$ python3 -q
>>> import numpy as np
>>> np.set_printoptions(suppress=True, linewidth=160)
>>> W0 = np.array([[0, 1, 1, 0, 1, 1, 1],
...     [1, 0, 0, 0, 1, 0, 0],
...     [1, 0, 0, 1, 1, 1, 1],
...     [0, 0, 1, 0, 1, 0, 1],
...     [1, 1, 1, 1, 0, 0, 0],
...     [1, 0, 1, 0, 0, 0, 1],
...     [1, 0, 1, 1, 0, 1, 0]])
>>> rng = np.random.default_rng(963)
>>> labels = rng.permutation(7)
>>> print(labels)
[3 1 6 0 5 2 4]
>>> M2 = W0[labels][:, labels]
>>> print(np.trace(M2))
0
>>> print(np.allclose(M2, W0))
False
>>> print(M2)
[[0 0 1 0 0 1 1]
 [0 0 0 1 0 0 1]
 [1 0 0 1 1 1 0]
 [0 1 1 0 1 1 1]
 [0 0 1 1 0 1 0]
 [1 0 1 1 1 0 1]
 [1 1 0 1 0 1 0]]
>>> O, vecs = np.linalg.qr(W0[:, :3])[0], np.linalg.qr(W0[:, 3:])[0]
>>> s = np.linalg.svd(O.T @ vecs, compute_uv=False)
>>> print(np.round(np.degrees(np.arccos(s.clip(0, 1))), 2))
[30.3  53.66 80.24]
>>> vec = np.array([1, 0, -1, -3, 0, 1, 0])
>>> y = W0 @ vec
>>> beta, lr = np.zeros(7), 1 / np.linalg.norm(W0, 2) ** 2
>>> for i in range(50):
...     beta -= lr * W0.T @ (W0 @ beta - y)
...     if i % 10 == 0: print(i, round(np.linalg.norm(W0 @ beta - y), 2))
... 
0 2.68
10 1.49
20 1.15
30 0.89
40 0.69
>>> print(beta.round(2))
[ 0.62 -0.19 -0.9  -2.36  0.2   0.6   0.06]
>>> J = np.load("mat.npy")
>>> print(J)
[[0 0 3 1 3 2 0]
 [0 1 3 2 1 2 0]
 [0 1 1 2 0 2 3]
 [1 2 3 2 1 3 0]
 [1 1 0 1 3 1 2]
 [2 2 2 2 0 3 2]
 [3 3 0 0 0 1 2]]
>>> vec = np.array([2, 2, 3, 2, -2, 2, 0])
>>> print(J @ np.ones(7))
[ 9.  9.  9. 12.  9. 13.  9.]
>>> print(J * vec)
[[ 0  0  9  2 -6  4  0]
 [ 0  2  9  4 -2  4  0]
 [ 0  2  3  4  0  4  0]
 [ 2  4  9  4 -2  6  0]
 [ 2  2  0  2 -6  2  0]
 [ 4  4  6  4  0  6  0]
 [ 6  6  0  0  0  2  0]]
>>> print(np.einsum("ij,j->i", J, vec))
[ 9 17 13 23  2 24 14]
>>> print(J @ vec)
[ 9 17 13 23  2 24 14]
>>> print((J * vec).sum(axis=1))
[ 9 17 13 23  2 24 14]
>>> print(np.sign((J @ vec).round(6)))
[1 1 1 1 1 1 1]
>>> print(J @ np.eye(7)[0])
[0. 0. 0. 1. 1. 2. 3.]
>>> W1 = np.array([[0, 2, 2, 2, 3, 0],
...     [0, 1, 1, 0, 2, 2],
...     [1, 2, 2, 2, 1, 0],
...     [1, 1, 3, 0, 3, 0],
...     [1, 0, 3, 1, 0, 0],
...     [3, 1, 0, 3, 1, 3],
...     [3, 2, 0, 0, 1, 1]])
>>> beta = np.array([2, 7, 9, 2, 9, 7])
>>> act = np.maximum(J @ W1 + beta, 0)
>>> print(act)
[[15 16 27 17 17 13]
 [14 18 25 15 22 15]
 [20 20 18 10 23 18]
 [17 22 28 20 28 20]
 [15 16 24 10 20 14]
 [21 26 25 19 32 22]
 [11 21 18 11 27 18]]
>>> print((act > 0).mean(axis=0))
[1. 1. 1. 1. 1. 1.]
>>> print((act > 0).astype(int))
[[1 1 1 1 1 1]
 [1 1 1 1 1 1]
 [1 1 1 1 1 1]
 [1 1 1 1 1 1]
 [1 1 1 1 1 1]
 [1 1 1 1 1 1]
 [1 1 1 1 1 1]]
>>> basis = np.array([[4, -3], [3, -4], [-2, 3], [2, 5], [-1, -5], [-5, 4]])
>>> print(W1 @ basis)
[[  3  -7]
 [-11  -3]
 [  9   0]
 [ -2 -13]
 [  0  11]
 [  5   9]
 [ 12 -18]]
>>> print((act @ basis).round(6).argmax(axis=1))
[1 0 0 0 0 0 0]
